$ python3 -q
>>> import numpy as np
>>> np.set_printoptions(precision=2, suppress=True, linewidth=120)
>>> m1 = np.loadtxt("dump.csv", delimiter=",")
>>> print(m1)
[[0.5  0.   0.5  0.  ]
 [0.   0.5  0.   0.5 ]
 [0.   0.33 0.67 0.  ]
 [0.   0.   0.   1.  ]]
>>> evals, evecs = np.linalg.eig(m1)
>>> print(np.sort(np.linalg.eigvals(np.linalg.inv(m1))))
[1.   1.49 2.   2.  ]
>>> print(np.sort(np.linalg.eigvals(m1 @ m1)))
[0.25 0.25 0.45 1.  ]
>>> print(round(np.linalg.norm(m1, "nuc"), 2))
2.91
>>> print(m1[0] @ m1[3])
0.0
>>> print(round(np.linalg.norm(m1, 2), 2))
1.15
>>> print(np.linalg.norm(m1, axis=0))
[0.5  0.6  0.84 1.12]
>>> mat = np.loadtxt("arr.csv", delimiter=",")
>>> print(mat)
[[  5.53   6.72 -18.01]
 [-11.83  16.11  -0.66]
 [ 10.8  -16.67  -2.36]
 [ -3.58  -9.28 -17.35]
 [ 14.9  -13.13   2.37]
 [ 13.57   4.12 -14.11]
 [  6.88 -16.3    9.33]
 [  3.07   4.22 -19.31]
 [-11.54  12.02 -11.07]
 [  0.86 -19.92  -1.63]
 [-10.94  -8.25  14.57]
 [ 19.31   5.13   0.87]
 [  4.41  13.5  -14.08]
 [-12.14  -1.39  15.83]
 [-16.18 -11.31   3.23]
 [ 13.73 -12.11   8.05]
 [ -9.93  16.77   4.48]
 [ -2.03  -5.98 -18.98]
 [ -6.93  18.15  -4.74]
 [  7.06  17.79   5.8 ]
 [-10.49 -11.67 -12.4 ]
 [ 13.99  -7.03 -12.45]
 [  0.45 -19.77  -2.98]
 [ -0.59  12.26  15.79]
 [  4.19  19.48  -1.66]]
>>> B = np.c_[mat[:, :1] @ np.array([[-2]]), np.array([2, 2, 2, 1, 2, 2, 1, 0, 1, 2, 1, 0, 0, 0, 2, 1, 1, 1, 2, 2, 2, 0, 2, 1, 0])]
>>> print(B)
[[-11.06   2.  ]
 [ 23.66   2.  ]
 [-21.6    2.  ]
 [  7.16   1.  ]
 [-29.8    2.  ]
 [-27.14   2.  ]
 [-13.76   1.  ]
 [ -6.14   0.  ]
 [ 23.08   1.  ]
 [ -1.72   2.  ]
 [ 21.88   1.  ]
 [-38.62   0.  ]
 [ -8.82   0.  ]
 [ 24.28   0.  ]
 [ 32.36   2.  ]
 [-27.46   1.  ]
 [ 19.86   1.  ]
 [  4.06   1.  ]
 [ 13.86   2.  ]
 [-14.12   2.  ]
 [ 20.98   2.  ]
 [-27.98   0.  ]
 [ -0.9    2.  ]
 [  1.18   1.  ]
 [ -8.38   0.  ]]
>>> print(np.linalg.norm(np.linalg.qr(mat)[0].T @ B, axis=0) ** 2 / ((B ** 2).sum(axis=0) + 1e-12))
[1.   0.07]
>>> print(np.round(np.linalg.norm(B - mat @ np.linalg.lstsq(mat, B)[0], axis=0), 2) + 0)
[0.   6.94]
>>> r0 = np.array([0, 1, 3])
>>> print(np.polyval(r0, mat[18]))
[-3.93 21.15 -1.74]
>>> print(np.convolve(mat[18], r0))
[  0.    -6.93  -2.64  49.71 -14.22]
>>> M = np.array([[-2, -2, -2, -2],
...     [-2, -4, -4, -4],
...     [-2, -4, -6, -6],
...     [-2, -4, -6, -8]])
>>> print(M)
[[-2 -2 -2 -2]
 [-2 -4 -4 -4]
 [-2 -4 -6 -6]
 [-2 -4 -6 -8]]
>>> # equal to its transpose
>>> print(np.allclose(m1, m1.T))
False
>>> print((m1 - m1.T) / 2)
[[ 0.    0.    0.25  0.  ]
 [ 0.    0.   -0.17  0.25]
 [-0.25  0.17  0.    0.  ]
 [ 0.   -0.25  0.    0.  ]]
>>> print(np.linalg.matrix_power(m1, 4))
[[0.06 0.31 0.41 0.22]
 [0.   0.06 0.   0.94]
 [0.   0.27 0.2  0.53]
 [0.   0.   0.   1.  ]]
>>> print(round(float(np.linalg.det(m1)), 2))
0.17
>>> arr = np.load("sample9.npy")
>>> print(arr)
[[ 0.98 -2.93 -1.95]
 [-0.44  1.37  0.94]
 [-0.19  0.49  0.25]
 [ 1.2  -3.47 -2.37]
 [ 0.03 -0.17 -0.12]
 [-0.4   1.22  0.92]
 [ 1.04 -3.16 -2.04]
 [ 1.23 -3.42 -2.34]
 [ 0.53 -1.65 -1.18]
 [-0.24  0.79  0.53]
 [-1.03  3.29  2.22]
 [-0.23  0.61  0.42]]
>>> r0, g = arr[2], arr[10]
>>> print(round(r0 @ r0, 2))
0.34
>>> print(round(float(r0 @ g), 2))
2.36
>>> pr = (r0 @ g) / (r0 @ r0) * r0
>>> print(np.linalg.matrix_rank(np.outer(r0, g)))
1
>>> P = arr @ np.linalg.solve(arr.T @ arr, arr.T)
>>> print(round(float(np.trace(P)), 2))
3.0
>>> print(np.diag(P))
[0.17 0.06 0.26 0.29 0.04 0.32 0.47 0.59 0.22 0.05 0.5  0.04]
>>> vec = np.array([1, -3, 2])
>>> target = arr @ vec
>>> c, lr = np.zeros(3), 1 / np.linalg.norm(arr, 2) ** 2
>>> for i in range(30):
...     c -= lr * arr.T @ (arr @ c - target)
...     if i % 10 == 0: print(i, round(np.linalg.norm(arr @ c - target), 2))
... 
0 0.51
10 0.51
20 0.51
>>> print(np.round(np.linalg.cond(arr), 2))
78.9
>>> print(c)
[ 0.43 -1.28 -0.83]
>>> B = arr / np.sqrt((arr ** 2).mean(axis=1, keepdims=True))
>>> print(B[5])
[-0.44  1.34  1.01]
>>> print(np.linalg.norm(B, axis=1))
[1.73 1.73 1.73 1.73 1.73 1.73 1.73 1.73 1.73 1.73 1.73 1.73]
>>> print(np.linalg.matrix_rank(B) == np.linalg.matrix_rank(arr))
True
>>> E = np.load("a.npy")
>>> print(E)
[[-3 -2 -3]
 [ 3  3  2]
 [-3  2  0]
 [ 3 -3 -1]]
>>> O, R = np.linalg.qr(E)
>>> print(np.allclose(R.T @ R, E.T @ E))
True
>>> feats = np.load("mat.npy")
>>> print(feats)
[[ 0  0  0]
 [-1  0  0]
 [-1 -3  0]
 [ 0 -3  0]]
>>> # null space of dimension 1
>>> vec = np.array([-1, -1, 0])
>>> target = E @ vec
>>> print(np.round(np.linalg.lstsq(E, target)[0], 2) + 0)
[-1. -1.  0.]
>>> print(np.round(np.linalg.pinv(E) @ E, 2) + 0)
[[1. 0. 0.]
 [0. 1. 0.]
 [0. 0. 1.]]
>>> rng = np.random.default_rng(722)
>>> target = target + 0.02 * rng.normal(size=4)
>>> print(target.round(2) + 0)
[ 5.02 -6.    0.99  0.  ]
>>> c, *_ = np.linalg.lstsq(E, target)
>>> print(c)
[-1.   -0.99 -0.01]
>>> print(np.round(E.T @ (target - E @ c), 2) + 0)
[0. 0. 0.]
>>> print(c.round())
[-1. -1. -0.]
>>> rank = np.linalg.matrix_rank(feats)
>>> print(rank)
2
>>> null = np.linalg.svd(feats)[2][rank:].T
>>> print([int(np.linalg.matrix_rank(feats[:, :j + 1])) for j in range(3)])
[1, 2, 2]
>>> print(np.allclose(feats @ null, 0))
True
>>> print([int(np.linalg.matrix_rank(feats[:i])) for i in range(1, len(feats) + 1)])
[0, 1, 2, 2]
>>> print(null[:, 0] / null[np.abs(null[:, 0]).round(6).argmax(), 0])
[0. 0. 1.]
>>> print(feats @ null)
[[0.]
 [0.]
 [0.]
 [0.]]
>>> def softmax(z):
...     e = np.exp(z - z.max(axis=-1, keepdims=True))
...     return e / e.sum(axis=-1, keepdims=True)
... 
>>> print(softmax(feats[3]))
[0.49 0.02 0.49]
>>> print(softmax(feats[3] + 2))
[0.49 0.02 0.49]
>>> S = feats @ feats.T / np.sqrt(3)
>>> print(np.round(softmax(S + np.triu(np.full(S.shape, -np.inf), 1)), 2) + 0)
[[1.   0.   0.   0.  ]
 [0.36 0.64 0.   0.  ]
 [0.   0.01 0.99 0.  ]
 [0.   0.   0.5  0.5 ]]
>>> print(softmax(S)[3] @ feats)
[-0.5  -2.98  0.  ]
>>> print(np.round(softmax(S), 2) + 0)
[[0.25 0.25 0.25 0.25]
 [0.18 0.32 0.32 0.18]
 [0.   0.   0.64 0.36]
 [0.   0.   0.5  0.5 ]]
>>> print(softmax(S).round(6).argmax(axis=1))
[0 1 2 2]
>>> ang = np.deg2rad(114)
>>> F = np.eye(4)
>>> F[np.ix_([1, 2], [1, 2])] = [[np.cos(ang), -np.sin(ang)], [np.sin(ang), np.cos(ang)]]
>>> print(F)
[[ 1.    0.    0.    0.  ]
 [ 0.   -0.41 -0.91  0.  ]
 [ 0.    0.91 -0.41  0.  ]
 [ 0.    0.    0.    1.  ]]
>>> # 3 blocks once reordered
>>> print(np.linalg.norm(F, axis=0))
[1. 1. 1. 1.]
>>> print(np.round(F.T @ F, 2) + 0)
[[1. 0. 0. 0.]
 [0. 1. 0. 0.]
 [0. 0. 1. 0.]
 [0. 0. 0. 1.]]
>>> B = np.c_[E[:, :2] @ np.array([[5, -7], [5, -8]]), np.array([0, -3, 2, 0])]
>>> print(B)
[[-25  37   0]
 [ 30 -45  -3]
 [ -5   5   2]
 [  0   3   0]]
>>> print(np.linalg.norm(np.linalg.qr(E)[0].T @ B, axis=0) ** 2 / ((B ** 2).sum(axis=0) + 1e-12))
[1.   1.   0.76]
>>> print(np.linalg.matrix_rank(np.c_[E, B]))
4
>>> print(np.linalg.matrix_rank(B))
3
>>> vec = np.array([1, -4, -2, -4])
>>> target = F @ vec
>>> print(target)
[ 1.    3.45 -2.84 -4.  ]
>>> print(np.linalg.solve(F, F[:, 0]))
[ 1.  0. -0.  0.]
>>> print(np.linalg.solve(F.T, F[3]))
[ 0. -0.  0.  1.]
